% python3 -q
>>> import numpy as np
>>> import numpy.linalg as la
>>> np.set_printoptions(suppress=True, linewidth=200)
>>> E = np.loadtxt("run8.csv", delimiter=",")
>>> E
array([[1.    , 0.2   , 0.04  , 0.008 , 0.0016, 0.0003],
       [0.2   , 1.    , 0.2   , 0.04  , 0.008 , 0.0016],
       [0.04  , 0.2   , 1.    , 0.2   , 0.04  , 0.008 ],
       [0.008 , 0.04  , 0.2   , 1.    , 0.2   , 0.04  ],
       [0.0016, 0.008 , 0.04  , 0.2   , 1.    , 0.2   ],
       [0.0003, 0.0016, 0.008 , 0.04  , 0.2   , 1.    ]])
>>> cov = E.T @ E
>>> (E @ E.T).shape
(6, 6)
>>> np.round(la.eigvalsh(cov)[::-1], 4)
array([2.0238, 1.532 , 1.0683, 0.7508, 0.5657, 0.4726])
>>> np.allclose(cov, cov.T)
True
>>> np.round(la.svd(E, compute_uv=False) ** 2, 4)
array([2.0238, 1.532 , 1.0683, 0.7508, 0.5657, 0.4726])
>>> np.round(np.diag(cov), 4)
array([1.0417, 1.0817, 1.0833, 1.0833, 1.0817, 1.0417])
>>> round(float(np.trace(cov)), 4), round(float((E ** 2).sum()), 4)
(6.4132, 6.4132)
>>> vals, V = la.eigh(E)
>>> x0 = np.array([-1, -8, 5, 1, -8, -2])
>>> x0 @ E @ x0
np.float64(147.926)
>>> np.round(x0 @ E @ x0 / (x0 @ x0), 4), round(float(vals[0]), 4), round(vals[-1], 4)
(np.float64(0.9304), 0.6874, np.float64(1.4226))
>>> np.round(V * np.sqrt(vals) @ V.T, 4)
array([[0.9949, 0.1   , 0.015 , 0.0025, 0.0004, 0.0001],
       [0.1   , 0.9899, 0.0995, 0.0149, 0.0025, 0.0004],
       [0.015 , 0.0995, 0.9898, 0.0995, 0.0149, 0.0025],
       [0.0025, 0.0149, 0.0995, 0.9898, 0.0995, 0.015 ],
       [0.0004, 0.0025, 0.0149, 0.0995, 0.9899, 0.1   ],
       [0.0001, 0.0004, 0.0025, 0.015 , 0.1   , 0.9949]])
>>> np.abs(E).sum(axis=1).max(), np.round(np.abs(vals).max(), 4)
(np.float64(1.488), np.float64(1.4226))
>>> other = E / np.sqrt((E ** 2).mean(axis=1, keepdims=True))
>>> other[0].round(4)
array([2.4   , 0.48  , 0.096 , 0.0192, 0.0038, 0.0007])
>>> la.matrix_rank(other) == la.matrix_rank(E)
np.True_
>>> np.round(la.norm(other, axis=1), 4)
array([2.4495, 2.4495, 2.4495, 2.4495, 2.4495, 2.4495])
>>> la.matrix_rank(E - E.mean(axis=1, keepdims=True))
np.int64(5)
>>> round(la.norm(E[4] - E[1]), 4)
np.float64(1.4485)
>>> round(la.norm(E, 1), 4), round(float(la.norm(E, np.inf)), 4)
(np.float64(1.488), 1.488)
>>> round(la.norm(E, 2), 4)
np.float64(1.4226)
>>> round(la.norm(E, "nuc"), 4)
np.float64(6.0)
>>> np.round(la.norm(E, axis=0), 4)
array([1.0206, 1.04  , 1.0408, 1.0408, 1.04  , 1.0206])
>>> round(float(la.norm(E) ** 2 / la.norm(E, 2) ** 2), 4)
3.1689
>>> vals, V = la.eigh(E)
>>> (vals > 1e-8).sum(), (vals < -1e-8).sum()
(np.int64(6), np.int64(0))
>>> round(vals.sum(), 4), np.trace(E)
(np.float64(6.0), np.float64(6.0))
>>> np.round(la.eigvalsh(E + 2 * np.eye(6)), 4)
array([2.6874, 2.7521, 2.8665, 3.0336, 3.2377, 3.4226])
>>> np.abs(V[:, -1]).round(6).argmax()
np.int64(2)
>>> vals.round(4)
array([0.6874, 0.7521, 0.8665, 1.0336, 1.2377, 1.4226])
>>> np.round(V.T @ E @ V, 4) + 0
array([[0.6874, 0.    , 0.    , 0.    , 0.    , 0.    ],
       [0.    , 0.7521, 0.    , 0.    , 0.    , 0.    ],
       [0.    , 0.    , 0.8665, 0.    , 0.    , 0.    ],
       [0.    , 0.    , 0.    , 1.0336, 0.    , 0.    ],
       [0.    , 0.    , 0.    , 0.    , 1.2377, 0.    ],
       [0.    , 0.    , 0.    , 0.    , 0.    , 1.4226]])
>>> np.unique(vals.round(6) + 0, return_counts=True)[1]
array([1, 1, 1, 1, 1, 1])
>>> M = np.load("out4.npy")
>>> M
array([[ 0,  1,  2, -3, -3],
       [ 0,  0, -3, -2,  3],
       [ 0,  0,  0, -3,  3],
       [ 0,  0,  0,  0,  3],
       [ 0,  0,  0,  0,  0]])
>>> round(la.norm(M), 4)
np.float64(8.4853)
>>> M.mean(axis=0)
array([ 0. ,  0.2, -0.2, -1.6,  1.2])
>>> np.abs(M).max()
np.int64(3)
>>> M.shape
(5, 5)
>>> np.count_nonzero(M)
np.int64(10)
>>> np.round(la.svd(M, compute_uv=False), 4)
array([6.6981, 4.672 , 2.2722, 0.3797, 0.    ])
>>> np.unravel_index(np.abs(M).argmax(), M.shape)
(np.int64(0), np.int64(3))
>>> la.matrix_rank(M)
np.int64(4)
>>> M.sum(axis=0)
array([ 0,  1, -1, -8,  6])
>>> np.round(la.eigvals(M), 4)
array([0., 0., 0., 0., 0.])
>>> np.round(la.det(2 * M), 4), np.round(la.det(M), 4)
(np.float64(0.0), np.float64(0.0))
>>> np.einsum("ii->", M)
np.int64(0)
>>> round(la.eigvals(M).sum().real, 4)
np.float64(0.0)
